% python3 -q
>>> import numpy as np
>>> np.set_printoptions(precision=2, suppress=True, linewidth=200)
>>> data = np.array([[0.02, 0.14], [0.14, 0.98]])
>>> print(np.round(np.linalg.norm(data, 2) / np.linalg.norm(data), 2))
1.0
>>> print(np.linalg.cond(data) > 100)
True
>>> print([round(float(x), 2) for x in np.linalg.svd(data, compute_uv=False)[:3]])
[1.0, 0.0]
>>> rank = np.linalg.matrix_rank(data)
>>> print(rank)
1
>>> null = np.linalg.svd(data)[2][rank:].T
>>> print(null.shape)
(2, 1)
>>> print(null[:, 0] / null[np.abs(null[:, 0]).round(6).argmax(), 0])
[ 1.   -0.14]
>>> print(null @ null.T)
[[ 0.98 -0.14]
 [-0.14  0.02]]
>>> print([int(np.linalg.matrix_rank(data[:, :j + 1])) for j in range(2)])
[1, 1]
>>> left, sigma, VT = np.linalg.svd(data)
>>> evecs = VT[:(sigma > 1e-8).sum()]
>>> rng = np.random.default_rng(90633)
>>> x = data[1] + 4 * data[0] + rng.integers(2) * np.eye(2)[0]
>>> print(x)
[0.22 1.54]
>>> print(np.allclose(evecs.T @ evecs @ x, x))
True
>>> print(evecs.T @ evecs)
[[0.02 0.14]
 [0.14 0.98]]
>>> print(np.linalg.matrix_rank(np.vstack([data, x])))
1
>>> print(np.round(np.linalg.norm(x - evecs.T @ evecs @ x), 2))
0.0
>>> X = np.loadtxt("w.csv", delimiter=",")
>>> print(X)
[[3. 4. 5.]
 [6. 7. 8.]]
>>> vals, evecs = np.linalg.eigh(data)
>>> x = np.array([3, 3])
>>> print(evecs * np.maximum(vals, 0) @ evecs.T)
[[0.02 0.14]
 [0.14 0.98]]
>>> print(x @ data @ x / (x @ x), round(float(vals[0]), 2), vals[-1])
0.64 -0.0 1.0
>>> print(x @ data @ x)
11.52
>>> print(np.abs(data).sum(axis=1).max(), np.abs(vals).max())
1.12 1.0
>>> print(evecs * np.abs(vals) @ evecs.T)
[[0.02 0.14]
 [0.14 0.98]]
